% python3 -q
>>> import numpy as np
>>> np.set_printoptions(precision=2, suppress=True, linewidth=160, sign=" ")
>>> F, _ = np.linalg.qr(np.array([[1.3, -0.6, -0.8, 0.4],
...     [1.3, -2.2, 0.3, -0.7],
...     [0.8, 0.1, -1.5, 0.8],
...     [-0.4, 0.1, -0.9, 1.0]]))
>>> F
array([[-0.64,  0.36,  0.06,  0.68],
       [-0.64, -0.74, -0.08, -0.2 ],
       [-0.39,  0.54, -0.42, -0.61],
       [ 0.2 , -0.17, -0.9 ,  0.35]])
>>> np.count_nonzero(F)
np.int64(16)
>>> round(np.linalg.norm(F), 2)
np.float64(2.0)
>>> np.unravel_index(np.abs(F).argmax(), F.shape)
(np.int64(3), np.int64(2))
>>> np.linalg.svd(F, compute_uv=False)
array([ 1.,  1.,  1.,  1.])
>>> G = F.T @ F
>>> np.linalg.svd(F, compute_uv=False) ** 2
array([ 1.,  1.,  1.,  1.])
>>> np.linalg.eigvalsh(G)[::-1]
array([ 1.,  1.,  1.,  1.])
>>> X = np.load("w.npy")
>>> print(X)
[[ 2  1  0  0]
 [ 2  3  3  1]
 [ 3  0  3  0]
 [ 0  0  0  0]
 [ 0  0  0  0]
 [ 3  0  3  0]
 [ 3  0  3  0]
 [ 7  6  5  3]
 [ 3  0  3  0]
 [ 6  2  5  2]
 [ 5  1  3  0]]
>>> G = np.cov(X, rowvar=False)
>>> np.corrcoef(X.T)
array([[ 1.  ,  0.64,  0.89,  0.72],
       [ 0.64,  1.  ,  0.55,  0.92],
       [ 0.89,  0.55,  1.  ,  0.68],
       [ 0.72,  0.92,  0.68,  1.  ]])
>>> np.median(X, axis=0)
array([ 3.,  0.,  3.,  0.])
>>> G.shape
(4, 4)
>>> X.std(axis=0)
array([ 2.11,  1.8 ,  1.72,  0.99])
>>> print(np.linalg.eigvalsh(G)[::-1])
[ 10.31   1.96   0.43   0.1 ]
>>> print(G)
[[ 4.89  2.68  3.55  1.65]
 [ 2.68  3.56  1.89  1.79]
 [ 3.55  1.89  3.27  1.27]
 [ 1.65  1.79  1.27  1.07]]
>>> print(np.argwhere(np.triu(np.abs(np.corrcoef(X.T)) > 0.8, 1)))
[[ 0  2]
 [ 1  3]]
>>> X.shape
(11, 4)
>>> X.mean(axis=0)
array([ 3.09,  1.18,  2.55,  0.55])
>>> np.abs(X).max()
np.int64(7)
>>> np.count_nonzero(X)
np.int64(25)
>>> print(X.sum(axis=1))
[  3   9   6   0   0   6   6  21   6  15   9]
>>> print(round(float(np.linalg.norm(X)), 2))
17.97
>>> basis = X[[7, 1]].astype(float)
>>> for _ in range(3):
...     z = np.linalg.norm(X[:, None] - basis, axis=-1).argmin(axis=1)
...     basis = np.array([X[z == j].mean(axis=0) for j in range(2)])
... 
>>> z
array([ 1,  1,  1,  1,  1,  1,  1,  0,  1,  0,  1])
>>> print(np.abs(basis[1] - basis[0]).argmax())
0
>>> basis
array([[ 6.5 ,  4.  ,  5.  ,  2.5 ],
       [ 2.33,  0.56,  2.  ,  0.11]])
>>> mat = np.array([[-15.38, -11.71, 0.91, 5.05],
...     [-6.4, 16.89, 7.87, -3.44],
...     [-3.28, -13.37, -5.88, 13.26],
...     [-0.11, 16.18, 6.39, -9.87],
...     [11.12, -0.42, 5.17, -15.79],
...     [0.69, -19.15, 3.7, -4.39],
...     [-10.58, 15.45, -6.36, -3.01],
...     [-12.38, 11.95, 8.9, -4.98],
...     [-3.54, 6.28, 11.78, -14.46],
...     [2.56, 13.29, -3.4, 14.33],
...     [13.35, -7.64, 11.28, -6.0],
...     [0.16, 7.98, -10.4, 15.11],
...     [0.16, -15.62, 0.15, 12.49]])
>>> hat = mat @ np.linalg.solve(mat.T @ mat, mat.T)
>>> np.allclose(hat @ hat, hat)
True
>>> print(np.round(np.linalg.eigvalsh(hat), 2) + 0)
[ 0.  0.  0.  0.  0.  0.  0.  0.  0.  1.  1.  1.  1.]
>>> A2 = np.array([[1, 1, 1, 2, -1], [0, 0, 1, -2, -2], [-1, 1, -2, 2, -1]])
>>> data = A2.T @ A2
>>> data
array([[ 2,  0,  3,  0,  0],
       [ 0,  2, -1,  4, -2],
       [ 3, -1,  6, -4, -1],
       [ 0,  4, -4, 12,  0],
       [ 0, -2, -1,  0,  6]])
>>> r = np.linalg.matrix_rank(data)
>>> print(r)
3
>>> N = np.linalg.svd(data)[2][r:].T
>>> N.shape
(5, 2)
>>> np.linalg.matrix_rank(data.T @ data), np.linalg.matrix_rank(data @ data.T)
(np.int64(3), np.int64(3))
>>> J = np.loadtxt("block3.csv", delimiter=",")
>>> print(J)
[[ 0.6  -0.2  -0.39]
 [ 1.78 -0.59 -1.2 ]
 [ 0.59 -0.2  -0.4 ]
 [ 1.2  -0.39 -0.81]
 [-0.02  0.   -0.01]
 [ 1.19 -0.46 -0.8 ]
 [ 0.6  -0.19 -0.43]
 [ 1.2  -0.38 -0.82]
 [ 0.59 -0.23 -0.38]
 [ 0.63 -0.19 -0.38]
 [ 0.62 -0.17 -0.37]
 [ 1.82 -0.58 -1.19]
 [ 1.82 -0.6  -1.22]
 [ 1.17 -0.38 -0.79]
 [ 0.59 -0.19 -0.38]
 [ 1.2  -0.41 -0.81]
 [-0.02 -0.04  0.02]
 [ 1.82 -0.61 -1.24]
 [ 1.77 -0.58 -1.21]
 [ 0.02  0.02  0.01]
 [ 0.    0.01  0.03]
 [ 1.18 -0.38 -0.78]
 [ 0.   -0.01  0.05]
 [ 1.24 -0.41 -0.84]
 [ 0.61 -0.19 -0.39]]
>>> basis = J[[16, 10]].astype(float)
>>> for _ in range(7):
...     z = np.linalg.norm(J[:, None] - basis, axis=-1).argmin(axis=1)
...     basis = np.array([J[z == j].mean(axis=0) for j in range(2)])
... 
>>> z
array([ 1,  1,  1,  1,  0,  1,  1,  1,  1,  1,  1,  1,  1,  1,  1,  1,  0,  1,  1,  0,  0,  1,  0,  1,  1])
>>> basis.round(2) + 0
array([[ 0.  ,  0.  ,  0.02],
       [ 1.11, -0.37, -0.74]])
>>> G = np.cov(J, rowvar=False)
>>> G.shape
(3, 3)
>>> np.median(J, axis=0)
array([ 0.63, -0.23, -0.43])
>>> Ac = (J - J.mean(axis=0)) / J.std(axis=0)
>>> np.argwhere(np.abs(Ac) > 2)
array([], shape=(0, 2), dtype=int64)
>>> beta = np.linalg.lstsq(np.delete(Ac, 2, axis=1), Ac[:, 2])[0]
>>> round(float(1 - np.var(Ac[:, 2] - np.delete(Ac, 2, axis=1) @ beta)), 2)
1.0
>>> beta
array([-0.87,  0.13])
>>> vec = np.array([3, 1, 0])
>>> target = J @ vec
>>> np.round(np.linalg.lstsq(J, target)[0], 2) + 0
array([ 3.,  1.,  0.])
>>> np.round(np.linalg.pinv(J) @ J, 2) + 0
array([[ 1.,  0.,  0.],
       [ 0.,  1.,  0.],
       [ 0.,  0.,  1.]])
>>> np.round(np.linalg.solve(J.T @ J, J.T @ target), 2) + 0
array([ 3.,  1.,  0.])
>>> rng = np.random.default_rng(854961)
>>> target = target + 0.1 * rng.normal(size=25)
>>> target
array([ 1.55,  4.75,  1.63,  3.12, -0.18,  2.91,  1.71,  3.18,  1.72,  1.79,  1.67,  4.94,  5.12,  3.19,  1.7 ,  3.22, -0.06,  4.88,  4.72,  0.15,  0.08,
        3.36,  0.01,  3.34,  1.73])
>>> beta, *_ = np.linalg.lstsq(J, target)
>>> beta.round()
array([ 4.,  2.,  1.])
>>> z = J[:, 0] > np.median(J[:, 0])
>>> u = J[z].mean(axis=0) - J[~z].mean(axis=0)
>>> u
array([ 1.08, -0.36, -0.74])
>>> print(z.astype(int))
[ 0  1  0  1  0  1  0  1  0  0  0  1  1  1  0  1  0  1  1  0  0  1  0  1  0]
>>> np.argsort(-np.abs(u).round(6), kind="stable")
array([ 0,  2,  1])
>>> ((J - J.mean(axis=0)) @ u > 0).astype(int)
array([ 0,  1,  0,  1,  0,  1,  0,  1,  0,  0,  0,  1,  1,  1,  0,  1,  0,  1,  1,  0,  0,  1,  0,  1,  0])
>>> arr = np.load("x.npy")
>>> print(arr)
[[ 2.1  -0.23  1.47 -3.9   0.99]
 [-0.58  0.06 -0.44  1.06 -0.26]
 [ 1.82  0.09  3.41 -1.74 -0.35]
 [-0.6  -0.27 -2.02 -1.1   1.26]
 [-4.06 -0.45  0.   -0.88  3.34]]
>>> u, r1 = arr[3], arr[4]
>>> np.round(u @ r1, 2)
np.float64(7.73)
>>> np.round(u @ u, 2)
np.float64(7.31)
>>> pr = (u @ r1) / (u @ u) * u
>>> np.round((r1 - pr) @ u, 2)
np.float64(-0.0)
>>> round(float(np.linalg.norm(u + r1) ** 2 + np.linalg.norm(u - r1) ** 2), 2)
71.85
>>> print(r1 - pr)
[-3.43 -0.16  2.14  0.28  2.01]
>>> np.linalg.matrix_rank(np.outer(u, r1))
np.int64(1)
